>>> import numpy as np
>>> np.set_printoptions(precision=3, suppress=True, linewidth=140, floatmode="fixed")
>>> arr = np.arange(72).reshape(12, 6) + -3
>>> arr
array([[-3, -2, -1,  0,  1,  2],
       [ 3,  4,  5,  6,  7,  8],
       [ 9, 10, 11, 12, 13, 14],
       [15, 16, 17, 18, 19, 20],
       [21, 22, 23, 24, 25, 26],
       [27, 28, 29, 30, 31, 32],
       [33, 34, 35, 36, 37, 38],
       [39, 40, 41, 42, 43, 44],
       [45, 46, 47, 48, 49, 50],
       [51, 52, 53, 54, 55, 56],
       [57, 58, 59, 60, 61, 62],
       [63, 64, 65, 66, 67, 68]])
>>> # rank 2
>>> arr.ravel(order="F")
array([-3,  3,  9, 15, 21, 27, 33, 39, 45, 51, 57, 63, -2,  4, 10, 16, 22, 28, 34, 40, 46, 52, 58, 64, -1,  5, 11, 17, 23, 29, 35, 41, 47,
       53, 59, 65,  0,  6, 12, 18, 24, 30, 36, 42, 48, 54, 60, 66,  1,  7, 13, 19, 25, 31, 37, 43, 49, 55, 61, 67,  2,  8, 14, 20, 26, 32,
       38, 44, 50, 56, 62, 68])
>>> arr.reshape(-1, 2)
array([[-3, -2],
       [-1,  0],
       [ 1,  2],
       [ 3,  4],
       [ 5,  6],
       [ 7,  8],
       [ 9, 10],
       [11, 12],
       [13, 14],
       [15, 16],
       [17, 18],
       [19, 20],
       [21, 22],
       [23, 24],
       [25, 26],
       [27, 28],
       [29, 30],
       [31, 32],
       [33, 34],
       [35, 36],
       [37, 38],
       [39, 40],
       [41, 42],
       [43, 44],
       [45, 46],
       [47, 48],
       [49, 50],
       [51, 52],
       [53, 54],
       [55, 56],
       [57, 58],
       [59, 60],
       [61, 62],
       [63, 64],
       [65, 66],
       [67, 68]])
>>> t3 = arr.reshape(12, 2, -1)
>>> np.einsum("ihd,jhd->hij", t3, t3).shape
(2, 12, 12)
>>> t3.sum(axis=1)
array([[ -3,  -1,   1],
       [  9,  11,  13],
       [ 21,  23,  25],
       [ 33,  35,  37],
       [ 45,  47,  49],
       [ 57,  59,  61],
       [ 69,  71,  73],
       [ 81,  83,  85],
       [ 93,  95,  97],
       [105, 107, 109],
       [117, 119, 121],
       [129, 131, 133]])
>>> np.swapaxes(t3, 1, 2)[8]
array([[45, 48],
       [46, 49],
       [47, 50]])
>>> labels = arr[:, 1] > np.median(arr[:, 1])
>>> u = arr[labels].mean(axis=0) - arr[~labels].mean(axis=0)
>>> ((arr - arr.mean(axis=0)) @ u > 0).astype(int)
array([0, 0, 0, 0, 0, 0, 1, 1, 1, 1, 1, 1])
>>> np.argsort(-np.abs(u).round(6), kind="stable")
array([0, 1, 2, 3, 4, 5])
>>> (((arr - arr.mean(axis=0)) @ u > 0) == labels).mean()
np.float64(1.0)
>>> cen = arr - arr.mean(axis=0)
>>> U, s, Vt = np.linalg.svd(cen, full_matrices=False)
>>> cen.mean(axis=0)
array([0.000, 0.000, 0.000, 0.000, 0.000, 0.000])
>>> np.searchsorted(np.cumsum(s ** 2) / (s ** 2).sum(), 0.9) + 1
np.int64(1)
>>> Vt[0] * np.sign(Vt[0, np.abs(Vt[0]).argmax()])
array([0.408, 0.408, 0.408, 0.408, 0.408, 0.408])
>>> other = arr / np.sqrt((arr ** 2).mean(axis=1, keepdims=True))
>>> np.linalg.matrix_rank(arr - arr.mean(axis=1, keepdims=True))
np.int64(1)
>>> arr - arr.mean(axis=1, keepdims=True)
array([[-2.500, -1.500, -0.500,  0.500,  1.500,  2.500],
       [-2.500, -1.500, -0.500,  0.500,  1.500,  2.500],
       [-2.500, -1.500, -0.500,  0.500,  1.500,  2.500],
       [-2.500, -1.500, -0.500,  0.500,  1.500,  2.500],
       [-2.500, -1.500, -0.500,  0.500,  1.500,  2.500],
       [-2.500, -1.500, -0.500,  0.500,  1.500,  2.500],
       [-2.500, -1.500, -0.500,  0.500,  1.500,  2.500],
       [-2.500, -1.500, -0.500,  0.500,  1.500,  2.500],
       [-2.500, -1.500, -0.500,  0.500,  1.500,  2.500],
       [-2.500, -1.500, -0.500,  0.500,  1.500,  2.500],
       [-2.500, -1.500, -0.500,  0.500,  1.500,  2.500],
       [-2.500, -1.500, -0.500,  0.500,  1.500,  2.500]])
>>> C = arr[[0, 11]].astype(float)
>>> for _ in range(5):
...     labels = np.linalg.norm(arr[:, None] - C, axis=-1).argmin(axis=1)
...     C = np.array([arr[labels == j].mean(axis=0) for j in range(2)])
... 
>>> labels
array([0, 0, 0, 0, 0, 0, 1, 1, 1, 1, 1, 1])
>>> np.abs(C[1] - C[0]).argmax()
np.int64(0)
>>> np.bincount(labels)
array([6, 6])
>>> data = np.load("out14.npy")
>>> data
array([[0, 1, 3, 3, 1, 3, 2, 3, 3, 0, 1],
       [0, 3, 0, 2, 2, 2, 1, 3, 0, 1, 0],
       [2, 2, 2, 2, 1, 0, 1, 2, 0, 2, 3],
       [0, 3, 0, 2, 2, 2, 1, 3, 0, 1, 0],
       [2, 3, 1, 1, 2, 0, 3, 2, 1, 1, 1]])
>>> # rows and columns are dependent
>>> C2 = data.T @ data
>>> (data @ data.T).shape
(5, 5)
>>> C2
array([[ 8, 10,  6,  6,  6,  0,  8,  8,  2,  6,  8],
       [10, 32, 10, 22, 21, 15, 19, 31,  6, 13, 10],
       [ 6, 10, 14, 14,  7,  9, 11, 15, 10,  5, 10],
       [ 6, 22, 14, 22, 15, 17, 15, 27, 10,  9, 10],
       [ 6, 21,  7, 15, 14, 11, 13, 21,  5,  8,  6],
       [ 0, 15,  9, 17, 11, 17, 10, 21,  9,  4,  3],
       [ 8, 19, 11, 15, 13, 10, 16, 20,  9,  7,  8],
       [ 8, 31, 15, 27, 21, 21, 20, 35, 11, 12, 11],
       [ 2,  6, 10, 10,  5,  9,  9, 11, 10,  1,  4],
       [ 6, 13,  5,  9,  8,  4,  7, 12,  1,  7,  7],
       [ 8, 10, 10, 10,  6,  3,  8, 11,  4,  7, 11]])
>>> np.linalg.matrix_rank(C2)
np.int64(4)
>>> np.allclose(C2, C2.T)
True
>>> np.trace(C2), (data ** 2).sum()
(np.int64(186), np.int64(186))
>>> np.diag(C2)
array([ 8, 32, 14, 22, 14, 17, 16, 35, 10,  7, 11])
>>> rank = np.linalg.matrix_rank(data)
>>> rank
np.int64(4)
>>> null = np.linalg.svd(data)[2][rank:].T
>>> null.shape
(11, 7)
>>> np.linalg.matrix_rank(data.T @ data), np.linalg.matrix_rank(data @ data.T)
(np.int64(4), np.int64(4))
>>> [int(np.linalg.matrix_rank(data[:, :j + 1])) for j in range(11)]
[1, 2, 3, 4, 4, 4, 4, 4, 4, 4, 4]
>>> vec = np.array([-1, 2, -2, 0, 2, 1, 0, 1, 2, -1, -1])
>>> data * vec
array([[ 0,  2, -6,  0,  2,  3,  0,  3,  6,  0, -1],
       [ 0,  6,  0,  0,  4,  2,  0,  3,  0, -1,  0],
       [-2,  4, -4,  0,  2,  0,  0,  2,  0, -2, -3],
       [ 0,  6,  0,  0,  4,  2,  0,  3,  0, -1,  0],
       [-2,  6, -2,  0,  4,  0,  0,  2,  2, -1, -1]])
>>> np.einsum("ij,j->i", data, vec)
array([ 9, 14, -3, 14,  8])
>>> data @ np.ones(11)
array([20.000, 14.000, 17.000, 14.000, 17.000])
>>> np.linalg.norm(data @ vec) <= np.linalg.norm(data, 2) * np.linalg.norm(vec) + 1e-9
np.True_
>>> (data @ vec).argmax()
np.int64(1)
>>> np.abs(np.diag(np.linalg.qr(data)[1])) > 1e-9
array([ True,  True,  True,  True, False])
>>> np.round(data @ np.linalg.pinv(data) @ data, 3) + 0
array([[0.000, 1.000, 3.000, 3.000, 1.000, 3.000, 2.000, 3.000, 3.000, 0.000, 1.000],
       [0.000, 3.000, 0.000, 2.000, 2.000, 2.000, 1.000, 3.000, 0.000, 1.000, 0.000],
       [2.000, 2.000, 2.000, 2.000, 1.000, 0.000, 1.000, 2.000, 0.000, 2.000, 3.000],
       [0.000, 3.000, 0.000, 2.000, 2.000, 2.000, 1.000, 3.000, 0.000, 1.000, 0.000],
       [2.000, 3.000, 1.000, 1.000, 2.000, 0.000, 3.000, 2.000, 1.000, 1.000, 1.000]])
>>> U, s, Vt = np.linalg.svd(data)
>>> s.round(3) + 0
array([11.935,  4.432,  4.215,  2.481,  0.000])
>>> other = U[:, :4] @ np.diag(s[:4]) @ Vt[:4]
>>> other.round(3) + 0
array([[0.000, 1.000, 3.000, 3.000, 1.000, 3.000, 2.000, 3.000, 3.000, 0.000, 1.000],
       [0.000, 3.000, 0.000, 2.000, 2.000, 2.000, 1.000, 3.000, 0.000, 1.000, 0.000],
       [2.000, 2.000, 2.000, 2.000, 1.000, 0.000, 1.000, 2.000, 0.000, 2.000, 3.000],
       [0.000, 3.000, 0.000, 2.000, 2.000, 2.000, 1.000, 3.000, 0.000, 1.000, 0.000],
       [2.000, 3.000, 1.000, 1.000, 2.000, 0.000, 3.000, 2.000, 1.000, 1.000, 1.000]])
>>> np.linalg.matrix_rank(data, rtol=0.05)
np.int64(4)
>>> round(np.linalg.norm(data - other, 2), 3), round(s[4], 3)
(np.float64(0.0), np.float64(0.0))
>>> mat = np.loadtxt("run8.csv", delimiter=",")
>>> mat
array([[0.182, 0.182, 0.091, 0.182, 0.091, 0.273],
       [0.231, 0.231, 0.000, 0.154, 0.154, 0.231],
       [0.333, 0.167, 0.167, 0.000, 0.000, 0.333],
       [0.000, 0.000, 0.333, 0.500, 0.167, 0.000],
       [0.143, 0.143, 0.000, 0.000, 0.429, 0.286],
       [0.231, 0.077, 0.154, 0.077, 0.154, 0.308]])
>>> # row-stochastic, so 1 is an eigenvalue
>>> other = np.linalg.inv(mat)
>>> np.round(np.linalg.det(mat) * other, 3) + 0
array([[ 0.001, -0.001,  0.000,  0.000,  0.000, -0.001],
       [ 0.000,  0.000, -0.001,  0.000,  0.000,  0.001],
       [ 0.000,  0.001, -0.001,  0.000,  0.000,  0.001],
       [ 0.000,  0.000,  0.000,  0.000,  0.000, -0.001],
       [ 0.000,  0.000,  0.000,  0.000,  0.000,  0.000],
       [-0.001,  0.000,  0.000,  0.000,  0.000,  0.000]])
>>> round(float(np.linalg.slogdet(mat)[0]), 3)
-1.0
>>> np.round(mat @ other, 3) + 0
array([[1.000, 0.000, 0.000, 0.000, 0.000, 0.000],
       [0.000, 1.000, 0.000, 0.000, 0.000, 0.000],
       [0.000, 0.000, 1.000, 0.000, 0.000, 0.000],
       [0.000, 0.000, 0.000, 1.000, 0.000, 0.000],
       [0.000, 0.000, 0.000, 0.000, 1.000, 0.000],
       [0.000, 0.000, 0.000, 0.000, 0.000, 1.000]])
>>> np.round(np.linalg.det(mat), 3)
np.float64(-0.0)
>>> (mat - mat.T) / 2
array([[ 0.000, -0.024, -0.121,  0.091, -0.026,  0.021],
       [ 0.024,  0.000, -0.083,  0.077,  0.005,  0.077],
       [ 0.121,  0.083,  0.000, -0.167,  0.000,  0.090],
       [-0.091, -0.077,  0.167,  0.000,  0.083, -0.038],
       [ 0.026, -0.005,  0.000, -0.083,  0.000,  0.066],
       [-0.021, -0.077, -0.090,  0.038, -0.066,  0.000]])
>>> np.round(np.trace(mat), 3)
np.float64(1.816)
>>> round(float(np.abs(np.linalg.eigvals(mat)).max()), 3)
1.0
>>> np.allclose(mat @ mat.T, mat.T @ mat)
False
>>> np.linalg.determinant(mat)
Traceback (most recent call last):
  File "<python-input-71>", line 1, in <module>
    np.linalg.determinant(mat)
    ^^^^^^^^^^^^^^^^^^^^^
AttributeError: module 'numpy.linalg' has no attribute 'determinant'
>>> np.allclose(mat, mat.T)
False
>>> vec = np.array([0, 3, 0, 0, 2, 1])
>>> np.sign((mat @ vec).round(6))
array([1.000, 1.000, 1.000, 1.000, 1.000, 1.000])
>>> mat @ vec
array([1.000, 1.231, 0.833, 0.333, 1.571, 0.846])
>>> mat * vec
array([[0.000, 0.545, 0.000, 0.000, 0.182, 0.273],
       [0.000, 0.692, 0.000, 0.000, 0.308, 0.231],
       [0.000, 0.500, 0.000, 0.000, 0.000, 0.333],
       [0.000, 0.000, 0.000, 0.000, 0.333, 0.000],
       [0.000, 0.429, 0.000, 0.000, 0.857, 0.286],
       [0.000, 0.231, 0.000, 0.000, 0.308, 0.308]])
>>> np.einsum("ij,j->i", mat, vec)
array([1.000, 1.231, 0.833, 0.333, 1.571, 0.846])
>>> vec = np.array([-2, -2, 1, 0, 1, 0])
>>> a = np.maximum(mat @ vec, 0)
>>> np.tanh(mat @ vec)
array([-0.497, -0.646, -0.682,  0.462, -0.142, -0.298])
>>> np.maximum(mat @ (3 * vec), 0)
array([0.000, 0.000, 0.000, 1.500, 0.000, 0.000])
>>> a
array([0.000, 0.000, 0.000, 0.500, 0.000, 0.000])
>>> np.flatnonzero(a > 1e-9)
array([3])
>>> mat.T @ a
array([0.000, 0.000, 0.167, 0.250, 0.083, 0.000])
>>> mat * (a > 1e-9)[:, None]
array([[0.000, 0.000, 0.000, 0.000, 0.000, 0.000],
       [0.000, 0.000, 0.000, 0.000, 0.000, 0.000],
       [0.000, 0.000, 0.000, 0.000, 0.000, 0.000],
       [0.000, 0.000, 0.333, 0.500, 0.167, 0.000],
       [0.000, 0.000, 0.000, 0.000, 0.000, 0.000],
       [0.000, 0.000, 0.000, 0.000, 0.000, 0.000]])
>>> C2 = np.cov(arr, rowvar=False)
>>> np.median(arr, axis=0)
array([30.000, 31.000, 32.000, 33.000, 34.000, 35.000])
>>> np.argwhere(np.triu(np.abs(np.corrcoef(arr.T)) > 0.8, 1))
array([[0, 1],
       [0, 2],
       [0, 3],
       [0, 4],
       [0, 5],
       [1, 2],
       [1, 3],
       [1, 4],
       [1, 5],
       [2, 3],
       [2, 4],
       [2, 5],
       [3, 4],
       [3, 5],
       [4, 5]])
>>> round(float(np.corrcoef(arr[:, 0], arr[:, 2])[0, 1]), 3)
1.0
>>> np.round(np.linalg.eigvalsh(C2)[::-1], 3) + 0
array([2808.000,    0.000,    0.000,    0.000,    0.000,    0.000])
>>> C2
array([[468.000, 468.000, 468.000, 468.000, 468.000, 468.000],
       [468.000, 468.000, 468.000, 468.000, 468.000, 468.000],
       [468.000, 468.000, 468.000, 468.000, 468.000, 468.000],
       [468.000, 468.000, 468.000, 468.000, 468.000, 468.000],
       [468.000, 468.000, 468.000, 468.000, 468.000, 468.000],
       [468.000, 468.000, 468.000, 468.000, 468.000, 468.000]])
>>> K = np.load("mat.npy")
>>> K
array([[-0.070,  0.500,  1.540,  1.290,  2.370,  3.460,  0.090,  0.900, -0.610, -1.090],
       [-1.290, -1.350, -1.050,  0.970, -0.040, -1.420,  0.410,  1.380, -2.510,  1.730],
       [-0.790, -2.180, -1.860, -1.890, -2.530, -5.020,  0.870, -1.460,  0.010,  2.130],
       [-0.230, -0.550,  0.090, -0.180,  0.010, -0.620,  0.480,  0.020, -0.400,  0.180],
       [ 0.730,  2.800, -0.740,  2.770, -0.130,  1.500, -2.030,  3.520, -1.850, -0.450],
       [-0.990, -1.120, -1.010, -0.110,  0.130,  0.320, -0.230, -1.210,  0.410,  1.470]])
>>> # rank 4
>>> vec = np.array([0, 1, 3, 2, 2, 4, -5, -2, 5, -1])
>>> K @ vec
array([ 22.070, -27.410, -40.190,  -7.720,   6.170,   1.320])
>>> np.einsum("ij,j->i", K, vec)
array([ 22.070, -27.410, -40.190,  -7.720,   6.170,   1.320])
>>> K @ (2 * vec)
array([ 44.140, -54.820, -80.380, -15.440,  12.340,   2.640])
>>> (K @ vec).argmax()
np.int64(0)
>>> t3 = np.stack([K, 3 * K, K[::-1]])
>>> t3.shape
(3, 6, 10)
>>> (t3 @ K.T).shape
(3, 6, 6)
>>> np.einsum("bij,cij->bc", t3, t3)
array([[ 142.038,  426.114,   12.363],
       [ 426.114, 1278.343,   37.088],
       [  12.363,   37.088,  142.038]])
>>> np.linalg.lstsq(K[:-1].T, K[-1])[2]
np.int32(4)
>>> np.unique(K.round(6), axis=0).shape
(6, 10)
>>> K @ np.linalg.pinv(K) @ K
array([[-0.070,  0.500,  1.540,  1.290,  2.370,  3.460,  0.090,  0.900, -0.610, -1.090],
       [-1.290, -1.350, -1.050,  0.970, -0.040, -1.420,  0.410,  1.380, -2.510,  1.730],
       [-0.790, -2.180, -1.860, -1.890, -2.530, -5.020,  0.870, -1.460,  0.010,  2.130],
       [-0.230, -0.550,  0.090, -0.180,  0.010, -0.620,  0.480,  0.020, -0.400,  0.180],
       [ 0.730,  2.800, -0.740,  2.770, -0.130,  1.500, -2.030,  3.520, -1.850, -0.450],
       [-0.990, -1.120, -1.010, -0.110,  0.130,  0.320, -0.230, -1.210,  0.410,  1.470]])
>>> try:
...     np.linalg.inv(K)
... except np.linalg.LinAlgError as e:
...     print(repr(e))
... 
LinAlgError('Last 2 dimensions of the array must be square')
>>> round(float(np.trace(np.linalg.pinv(K) @ K)), 3)
4.0
